% python3 -q
>>> import numpy as np
>>> np.set_printoptions(precision=2, suppress=True, linewidth=100, sign=" ")
>>> def tidy(a):
...     return np.round(a, 2) + 0
... 
>>> J = np.load("dump.npy")
>>> print(J)
[[ 12   4  -6  18]
 [ -1  -4   5  -7]
 [-15   0  -6  -8]
 [  7   6  -8  16]]
>>> rk = np.linalg.matrix_rank(J)
>>> print(rk)
3
>>> ns = np.linalg.svd(J)[2][rk:].T
>>> print([int(np.linalg.matrix_rank(J[:, :j + 1])) for j in range(4)])
[1, 2, 3, 3]
>>> blk = np.stack([J, 5 * J, J[::-1]])
>>> print((blk @ J.T).shape)
(3, 4, 4)
>>> print(blk.shape)
(3, 4, 4)
>>> rng = np.random.default_rng(6339)
>>> lab = rng.permutation(4)
>>> print(lab)
[ 0  2  1  3]
>>> other = J[lab][:, lab]
>>> print(np.allclose(other, J))
False
>>> print(np.diag(other))
[12 -6 -4 16]
>>> print(other)
[[ 12  -6   4  18]
 [-15  -6   0  -8]
 [ -1   5  -4  -7]
 [  7  -8   6  16]]
>>> print(np.trace(other))
18
>>> print(np.allclose(J[:-1].T @ np.linalg.lstsq(J[:-1].T, J[-1])[0], J[-1]))
True
>>> print(tidy(J @ np.linalg.pinv(J) @ J))
[[ 12.   4.  -6.  18.]
 [ -1.  -4.   5.  -7.]
 [-15.   0.  -6.  -8.]
 [  7.   6.  -8.  16.]]
>>> print(np.linalg.lstsq(J[:-1].T, J[-1])[2])
3
>>> print(np.unique(J.round(6), axis=0).shape)
(4, 4)
>>> def softmax(z):
...     e = np.exp(z - z.max(axis=-1, keepdims=True))
...     return e / e.sum(axis=-1, keepdims=True)
... 
>>> print(tidy(softmax(J[0] + -1)))
[ 0.  0.  0.  1.]
>>> print(tidy(softmax(J[0])))
[ 0.  0.  0.  1.]
>>> print(tidy(softmax(J).sum(axis=1)))
[ 1.  1.  1.  1.]
>>> S = J @ J.T / np.sqrt(4)
>>> print(softmax(S).round(6).argmax(axis=1))
[ 0  1  2  0]
>>> print(tidy(softmax(S + np.triu(np.full(S.shape, -np.inf), 1))))
[[ 1.  0.  0.  0.]
 [ 0.  1.  0.  0.]
 [ 0.  0.  1.  0.]
 [ 1.  0.  0.  0.]]
>>> M = np.array([[-2, 0, 0, 3, 3], [0, -2, -1, -3, -3]])
>>> M[:, 1] = 2 * M[:, 3]
>>> print(M)
[[-2  6  0  3  3]
 [ 0 -6 -1 -3 -3]]
>>> print(np.linalg.matrix_power(J, 2))
[[ 356  140 -160  524]
 [-132  -30   12 -142]
 [-146 -108  190 -350]
 [ 310  100  -92  404]]
>>> print((J - J.T) / 2)
[[ 0.   2.5  4.5  5.5]
 [-2.5  0.   2.5 -6.5]
 [-4.5 -2.5  0.   0. ]
 [-5.5  6.5  0.   0. ]]
>>> print(np.allclose(J @ J.T, J.T @ J))
False
>>> print((J + J.T) / 2)
[[ 12.    1.5 -10.5  12.5]
 [  1.5  -4.    2.5  -0.5]
 [-10.5   2.5  -6.   -8. ]
 [ 12.5  -0.5  -8.   16. ]]
>>> print(tidy(np.sort(np.abs(np.linalg.eigvals(J)))))
[  0.     1.34   9.45  28.79]
>>> print(J @ J)
[[ 356  140 -160  524]
 [-132  -30   12 -142]
 [-146 -108  190 -350]
 [ 310  100  -92  404]]
>>> m1 = np.load("run10.npy")
>>> print(m1)
[[-1  2 -1 -1  1]
 [-3  2  0  1 -2]
 [ 1  1 -2  1  0]
 [ 3  0 -3  1  0]]
>>> other = np.array([[1, 2, -1], [0, 0, -2], [0, -2, 0], [-1, 0, 2], [-1, 0, 2]])
>>> print(np.einsum("ij->j", m1))
[ 0  5 -6  2 -1]
>>> print(np.linalg.matrix_rank(m1 @ other))
3
>>> print(np.vstack([m1, other.T]).shape)
(7, 5)
>>> print(m1 @ other)
[[-1  0 -3]
 [-2 -6 -3]
 [ 0  6 -1]
 [ 2 12 -1]]
>>> other @ m1
Traceback (most recent call last):
  File "<python-input-47>", line 1, in <module>
    other @ m1
    ~~~~~~^~~~
ValueError: matmul: Input operand 1 has a mismatch in its core dimension 0, with gufunc signature (n?,k),(k,m?)->(n?,m?) (size 4 is different from 3)
>>> x = np.array([9, 2, -5, -1, 4])
>>> print((m1 * x).sum(axis=1))
[  5 -32  20  41]
>>> print(m1 @ np.ones(5))
[ 0. -2.  1.  1.]
>>> print(np.linalg.norm(m1 @ x) <= np.linalg.norm(m1, 2) * np.linalg.norm(x) + 1e-9)
True
>>> print(m1 @ np.eye(5)[1])
[ 2.  2.  1.  0.]
>>> print(np.sign((m1 @ x).round(6)))
[ 1 -1  1  1]
>>> print(np.einsum("ij,j->i", m1, x))
[  5 -32  20  41]
>>> other = m1 / np.sqrt((m1 ** 2).mean(axis=1, keepdims=True))
>>> print(tidy(other[3]))
[ 1.54  0.   -1.54  0.51  0.  ]
>>> print(tidy(np.linalg.norm(other, axis=1)))
[ 2.24  2.24  2.24  2.24]
>>> print(m1 - m1.mean(axis=1, keepdims=True))
[[-1.   2.  -1.  -1.   1. ]
 [-2.6  2.4  0.4  1.4 -1.6]
 [ 0.8  0.8 -2.2  0.8 -0.2]
 [ 2.8 -0.2 -3.2  0.8 -0.2]]
>>> blk = np.stack([m1, -3 * m1, m1[::-1]])
>>> print(np.einsum("bij,cij->bc", blk, blk))
[[  52 -156   -2]
 [-156  468    6]
 [  -2    6   52]]
>>> print(tidy(np.linalg.norm(blk, axis=(1, 2))))
[  7.21  21.63   7.21]
>>> K = np.load("arr.npy")
>>> print(K)
[[ 1  0  0  0]
 [-1  1  0  0]
 [ 4  0  1  0]
 [ 4  3  7  1]]
>>> print(np.linalg.matrix_rank(K - K[0, 0] * np.eye(4)))
2
>>> print(tidy(np.linalg.norm(K, axis=0)))
[ 5.83  3.16  7.07  1.  ]
>>> print(np.linalg.norm(K, axis=1).argmax())
3
>>> print(tidy(np.linalg.norm(K, 1)), tidy(np.linalg.norm(K, np.inf)))
10.0 15.0
>>> print(tidy(np.linalg.norm(K[3], 1)), tidy(np.linalg.norm(K[3], np.inf)))
15.0 7.0
>>> print(np.count_nonzero(K))
9
>>> print(np.diff(K, axis=0))
[[-2  1  0  0]
 [ 5 -1  1  0]
 [ 0  3  6  1]]
>>> print(K.sum(axis=0))
[ 8  4  8  1]
>>> K[4]
Traceback (most recent call last):
  File "<python-input-72>", line 1, in <module>
    K[4]
    ~^^^
IndexError: index 4 is out of bounds for axis 0 with size 4
>>> print(np.unravel_index(np.abs(K).argmax(), K.shape))
(np.int64(3), np.int64(2))
>>> print(tidy(np.linalg.svd(K, compute_uv=False)))
[ 9.13  3.32  0.75  0.04]
>>> print(tidy(np.linalg.norm(K)))
9.75
>>> print(K.sum(axis=1))
[  1   0   5  15]
>>> lab = rng.permutation(4)
>>> print(lab)
[ 0  3  1  2]
>>> other = K[lab][:, lab]
>>> print(tidy(np.linalg.det(other)), tidy(np.linalg.det(K[lab])))
1.0 1.0
>>> print(tidy(np.sort(np.abs(np.linalg.eigvals(other)))))
[ 1.  1.  1.  1.]
>>> print(np.diag(other))
[ 1  1  1  1]
>>> print(np.allclose(other, K))
False
>>> print(np.trace(other))
4
>>> u = np.array([-2, -1, -1, 2])
>>> other = K + np.outer(u, np.eye(4)[0])
>>> print(tidy(np.linalg.det(other) / np.linalg.det(K)), tidy(1 + np.linalg.solve(K, u)[0]))
-1.0 -1.0
>>> print(np.linalg.matrix_rank(np.linalg.inv(other) - np.linalg.inv(K), tol=1e-8))
1
>>> print(np.linalg.matrix_rank(other - K))
1
>>> mat = np.load("mat.npy")
>>> print(mat)
[[ 1  3  3  2]
 [ 3  3  3  3]
 [ 2  2  1  1]
 [ 2  3  3  2]
 [ 1  3  3  2]]
>>> left, s, Vh = np.linalg.svd(mat, full_matrices=False)
>>> print(tidy(s))
[ 10.67   1.85   0.78   0.27]
>>> print(np.abs(left[:, 0]).round(6).argmax())
1
>>> other = mat[0, 0] * mat[1:] - np.outer(mat[1:, 0], mat[0])
>>> print(other)
[[ 0 -6 -6 -3]
 [ 0 -4 -5 -3]
 [ 0 -3 -3 -2]
 [ 0  0  0  0]]
>>> print(mat[:, 0] / mat[0, 0])
[ 1.  3.  2.  2.  1.]
>>> print(np.linalg.matrix_rank(other), np.linalg.matrix_rank(mat))
3 4
>>> other = np.c_[mat[:, :1] @ np.array([[3]]), np.array([1, 1, 1, 0, 0])]
>>> print(other)
[[ 3  1]
 [ 9  1]
 [ 6  1]
 [ 6  0]
 [ 3  0]]
>>> print(tidy(np.linalg.norm(np.linalg.qr(mat)[0].T @ other, axis=0) ** 2 / ((other ** 2).sum(axis=0) + 1e-12)))
[ 1.    0.83]
>>> print(tidy(np.linalg.lstsq(mat, other[:, 0])[0]))
[ 3.  0.  0.  0.]
>>> E = np.load("data.npy")
>>> print(E)
[[-3. -3.  2.  2. -1.]
 [ 0.  3.  2.  2.  1.]
 [ 0.  3.  4.  0.  5.]
 [ 0.  3.  0.  0.  1.]
 [ 0.  0.  2.  4.  2.]]
>>> P = np.triu(np.array([[1, 1, 2, 0, 2],
...     [0, 0, -2, 1, -2],
...     [2, 1, 1, -2, 0],
...     [0, -2, 2, -1, -2],
...     [1, 1, 0, -1, 0]]), 1) + np.eye(5)
>>> other = P @ E @ np.linalg.inv(P)
>>> print(P @ E - E @ P)
[[  0.  12.  14.  17.  19.]
 [  0.  -3.  -6.  -7.  -3.]
 [  0.  -6.   6.   5.   4.]
 [  0.   0.   2. -11.   2.]
 [  0.   0.   0.   4.   8.]]
>>> print(np.trace(other), np.trace(E))
6.0 6.0
>>> print(tidy(np.linalg.det(other)))
288.0
>>> print(tidy(np.poly(other)))
[   1.   -6.  -27.   64.   96. -288.]
>>> other = np.linalg.invert(E)
Traceback (most recent call last):
  File "<python-input-111>", line 1, in <module>
    other = np.linalg.invert(E)
            ^^^^^^^^^^^^^^^^
AttributeError: module 'numpy.linalg' has no attribute 'invert'
>>> other = np.linalg.inv(E)
>>> print(tidy(np.linalg.slogdet(E)[0]))
1.0
>>> print((np.abs(other) > 1e-9).astype(int))
[[ 1  1  0  1  0]
 [ 0  1  1  1  1]
 [ 0  1  1  1  1]
 [ 0  0  1  1  1]
 [ 0  1  1  1  1]]
>>> other = E / np.linalg.norm(E, axis=1, keepdims=True)
>>> C2 = other @ other.T
>>> print(tidy(C2[1]))
[-0.09  1.    0.73  0.75  0.67]
>>> print((C2 - 2 * np.eye(5)).round(6).argmax(axis=1))
[ 4  3  1  1  1]
>>> print((np.abs(C2) > 0.9).astype(int))
[[ 1  0  0  0  0]
 [ 0  1  0  0  0]
 [ 0  0  1  0  0]
 [ 0  0  0  1  0]
 [ 0  0  0  0  1]]
>>> print(tidy(np.degrees(np.arccos(np.clip(C2[1, 3], -1, 1)))))
41.81
>>> print(tidy(C2))
[[ 1.   -0.09 -0.16 -0.61  0.39]
 [-0.09  1.    0.73  0.75  0.67]
 [-0.16  0.73  1.    0.63  0.52]
 [-0.61  0.75  0.63  1.    0.13]
 [ 0.39  0.67  0.52  0.13  1.  ]]
